% python3 -q
>>> import numpy as np
>>> import numpy.linalg as la
>>> np.set_printoptions(precision=1, suppress=True, linewidth=100, sign=" ")
>>> rd = lambda a: np.round(a, 1) + 0
>>> E = np.load("dump.npy")
>>> E
array([[ 0,  1,  2,  0,  1,  1,  1],
       [ 2,  0,  1,  2,  0,  1,  0],
       [ 1,  2,  0,  0,  0,  0,  1],
       [ 2,  1,  0,  2,  0,  2,  1],
       [ 6,  1,  5,  6,  1,  4,  1]])
>>> np.argsort(-la.norm(E, axis=0).round(6), kind="stable")[:3]
array([ 0,  3,  2])
>>> rd(la.norm(E, 2) / la.norm(E))
np.float64(0.9)
>>> la.cond(E) > 100
np.True_
>>> x0 = np.array([5, 4, -1, -3, -5, 1, 0])
>>> a = np.maximum(E @ x0, 0)
>>> rd(np.tanh(E @ x0))
array([-1.,  1.,  1.,  1.,  1.])
>>> np.maximum(E @ x0, 0) - np.maximum(-E @ x0, 0)
array([-2,  4, 13, 10, 10])
>>> E.T @ a
array([ 101,   46,   54,   88,   10,   64,   33])
>>> E * (a > 1e-9)[:, None]
array([[ 0,  0,  0,  0,  0,  0,  0],
       [ 2,  0,  1,  2,  0,  1,  0],
       [ 1,  2,  0,  0,  0,  0,  1],
       [ 2,  1,  0,  2,  0,  2,  1],
       [ 6,  1,  5,  6,  1,  4,  1]])
>>> a
array([  0,   4,  13,  10,  10])
>>> np.flatnonzero(a > 1e-9)
array([ 1,  2,  3,  4])
>>> rng = np.random.default_rng(26159)
>>> A2 = E + rng.integers(-2, 3, (5, 4)) @ rng.integers(-2, 3, (4, 7))
>>> A2
array([[ 3, -5, -1, -3,  6,  7,  7],
       [-4,  1,  3,  6,  1, -3, -6],
       [-1,  3,  1,  7,  0,  1, -3],
       [ 3,  5,  2, 12, -4,  5, -3],
       [ 5,  7,  6,  9, -4, -1, -4]])
>>> la.matrix_rank(A2 - E, tol=1e-8)
np.int64(4)
>>> rd(la.svd(A2 - E, compute_uv=False))
array([ 21.1,  10.7,   7.9,   1.4,   0. ])
>>> A2 = np.array([[-1, 0, 9, 0], [0, -7, -1, 3], [-1, 0, 2, 0], [-9, -5, -6, 6]])
>>> J = A2 + A2.T
>>> J
array([[ -2,   0,   8,  -9],
       [  0, -14,  -1,  -2],
       [  8,  -1,   4,  -6],
       [ -9,  -2,  -6,  12]])
>>> [round(float(la.det(J[:i, :i])), 2) + 0 for i in range(1, 5)]
[-2.0, 28.0, 1010.0, 4257.0]
>>> u = np.array([5, 0, -8, 1])
>>> A2 = J + np.outer(u, np.eye(4)[3])
>>> rd(la.det(A2) / la.det(J)), rd(1 + la.solve(J, u)[3])
(np.float64(-0.8), np.float64(-0.8))
>>> F = np.load("sample10.npy")
>>> F
array([[-0.1,  0. , -0.6, -0.2],
       [ 0.1,  0. , -3.4,  0.3],
       [-0.1,  0. , -4.3,  0.1],
       [ 0. ,  0. ,  3.3,  0.2],
       [-0.1,  0. , -0.1, -1.1],
       [ 0.2,  0. , -4.5,  0.2],
       [-0.1,  0. ,  1.4,  1. ],
       [ 0.2,  0. , -0.4, -1. ],
       [-0.2,  0. , -1.2, -0.2],
       [ 0. ,  0. , -0.2,  1. ],
       [-0.1,  0. , -2.4, -0.8],
       [-0.2,  0. ,  4.7, -0.1],
       [-0.1,  0. ,  2.9,  0. ],
       [ 0. ,  0. ,  5.4, -1. ],
       [-0.1,  0. , -2. ,  0.5],
       [ 0. ,  0. ,  1.1,  0. ],
       [-0.1,  0. , -1.9,  0.3],
       [ 0.2,  0. ,  0.4, -0.2],
       [ 0.1,  0. , -3.3, -1. ],
       [ 0. ,  0. , -0.4, -0.4],
       [ 0.2,  0. , -1.8, -0.7],
       [ 0. ,  0. , -2.4,  0.8],
       [ 0. ,  0. , -3. , -0.3],
       [ 0.1,  0. , -1.7, -0.7],
       [ 0. ,  0. ,  0.7, -0.2],
       [ 0.1,  0. , -4.5, -0.9],
       [ 0.3,  0. ,  3.9,  0.4],
       [ 0.2, -0.1,  2.1,  0.1],
       [ 0. ,  0. , -1.6, -0.9],
       [ 0.1,  0. ,  2.3, -1.1]])
>>> x0 = np.array([1, 3, 1, 3])
>>> rhs = F @ x0
>>> rd(rhs)
array([-1.3, -2.4, -4.1,  3.9, -3.5, -3.7,  4.3, -3.2, -2. ,  2.8, -4.9,  4.2,  2.8,  2.4, -0.6,
        1.1, -1.1,  0. , -6.2, -1.6, -3.7,  0. , -3.9, -3.7,  0.1, -7.1,  5.4,  2.3, -4.3, -0.9])
>>> rd(la.lstsq(F, rhs)[0])
array([ 1.,  3.,  1.,  3.])
>>> rhs = rhs + 0.1 * rng.normal(size=30)
>>> rd(rhs)
array([-1.3, -2.4, -4.1,  4.2, -3.6, -3.7,  4.2, -3.3, -2.1,  2.7, -5. ,  4.3,  3. ,  2.3, -0.4,
        1. , -1.2,  0.1, -6.2, -1.6, -3.7,  0.1, -3.8, -3.7,  0. , -7.1,  5.3,  2.3, -4.4, -0.8])
>>> c, *_ = la.lstsq(F, rhs)
>>> rd(c)
array([ 1. ,  3.2,  1. ,  3. ])
>>> c.round()
array([ 1.,  3.,  1.,  3.])
>>> rd(la.norm(rhs - F @ c))
np.float64(0.6)
>>> A2 = F + rng.integers(-2, 3, (30, 3)) @ rng.integers(-2, 3, (3, 4))
>>> rd(A2)
array([[ 3.9, -2. ,  3.4, -4.2],
       [ 4.1,  0. , -1.4, -3.7],
       [ 0.9,  3. , -4.3, -3.9],
       [ 0. ,  4. , -0.7,  0.2],
       [ 1.9,  0. , -4.1,  2.9],
       [ 0.2, -1. , -8.5,  6.2],
       [-0.1,  3. ,  3.4, -5. ],
       [ 2.2, -4. ,  9.6, -9. ],
       [ 5.8,  0. , -3.2, -0.2],
       [-1. , -4. ,  5.8, -1. ],
       [ 3.9, -6. ,  5.6, -4.8],
       [ 2.8,  0. ,  8.7, -6.1],
       [-3.1, -2. ,  0.9,  6. ],
       [ 0. ,  1. ,  9.4, -7. ],
       [ 1.9, -5. ,  4. , -1.5],
       [-2. , -2. , -2.9,  8. ],
       [ 1.9,  2. , -7.9,  4.3],
       [ 1.2,  4. , -5.6,  1.8],
       [ 0.1, -3. , -5.3,  5. ],
       [-1. ,  1. , -4.4,  3.6],
       [-2.8, -3. ,  2.2, -0.7],
       [ 0. ,  3. , -0.4, -5.2],
       [ 6. ,  2. , -7. , -0.3],
       [ 3.1, -5. ,  2.3, -0.7],
       [-4. ,  3. ,  0.7, -2.2],
       [ 3.1,  1. , -6.5, -0.9],
       [-5.7,  2. ,  3.9,  0.4],
       [ 0.2, -5.1, 12.1, -5.9],
       [ 3. , -1. , -1.6, -0.9],
       [ 4.1,  0. ,  4.3, -5.1]])
>>> np.abs(A2 - F).sum(axis=1)
array([ 14.,  10.,   8.,   8.,  10.,  11.,  11.,  24.,   8.,  13.,  22.,  13.,  13.,  11.,  15.,
        16.,  14.,  13.,  11.,  10.,  10.,  11.,  12.,  12.,   9.,   6.,   8.,  21.,   4.,  10.])
>>> la.matrix_rank(A2 - F, tol=1e-8)
np.int64(3)
>>> rd(A2 - F)
array([[ 4., -2.,  4., -4.],
       [ 4.,  0.,  2., -4.],
       [ 1.,  3.,  0., -4.],
       [ 0.,  4., -4.,  0.],
       [ 2.,  0., -4.,  4.],
       [ 0., -1., -4.,  6.],
       [ 0.,  3.,  2., -6.],
       [ 2., -4., 10., -8.],
       [ 6.,  0., -2.,  0.],
       [-1., -4.,  6., -2.],
       [ 4., -6.,  8., -4.],
       [ 3.,  0.,  4., -6.],
       [-3., -2., -2.,  6.],
       [ 0.,  1.,  4., -6.],
       [ 2., -5.,  6., -2.],
       [-2., -2., -4.,  8.],
       [ 2.,  2., -6.,  4.],
       [ 1.,  4., -6.,  2.],
       [ 0., -3., -2.,  6.],
       [-1.,  1., -4.,  4.],
       [-3., -3.,  4.,  0.],
       [ 0.,  3.,  2., -6.],
       [ 6.,  2., -4.,  0.],
       [ 3., -5.,  4.,  0.],
       [-4.,  3.,  0., -2.],
       [ 3.,  1., -2.,  0.],
       [-6.,  2.,  0.,  0.],
       [ 0., -5., 10., -6.],
       [ 3., -1.,  0.,  0.],
       [ 4.,  0.,  2., -4.]])
>>> W0 = np.load("arr.npy")
>>> rd(W0)
array([[ 1. ,  0. ,  0. ,  0. ,  0. ,  0. ],
       [ 0. ,  1. ,  0. ,  0. ,  0. ,  0. ],
       [ 0. ,  0. ,  1. ,  0. ,  0. ,  0. ],
       [ 0.3,  0. ,  0. ,  0.3,  0.3,  0. ],
       [ 0.3,  0.3,  0. ,  0. ,  0.3,  0. ],
       [ 0. ,  0. ,  0. ,  0. ,  0. ,  1. ]])
>>> (W0 != 0).astype(int)
array([[ 1,  0,  0,  0,  0,  0],
       [ 0,  1,  0,  0,  0,  0],
       [ 0,  0,  1,  0,  0,  0],
       [ 1,  0,  0,  1,  1,  0],
       [ 1,  1,  0,  0,  1,  0],
       [ 0,  0,  0,  0,  0,  1]])
>>> rd(W0 @ W0)
array([[ 1. ,  0. ,  0. ,  0. ,  0. ,  0. ],
       [ 0. ,  1. ,  0. ,  0. ,  0. ,  0. ],
       [ 0. ,  0. ,  1. ,  0. ,  0. ,  0. ],
       [ 0.6,  0.1,  0. ,  0.1,  0.2,  0. ],
       [ 0.4,  0.4,  0. ,  0. ,  0.1,  0. ],
       [ 0. ,  0. ,  0. ,  0. ,  0. ,  1. ]])
>>> np.flatnonzero(la.matrix_power((W0 != 0) + (W0.T != 0) + np.eye(6), 6)[1])
array([ 0,  1,  3,  4])
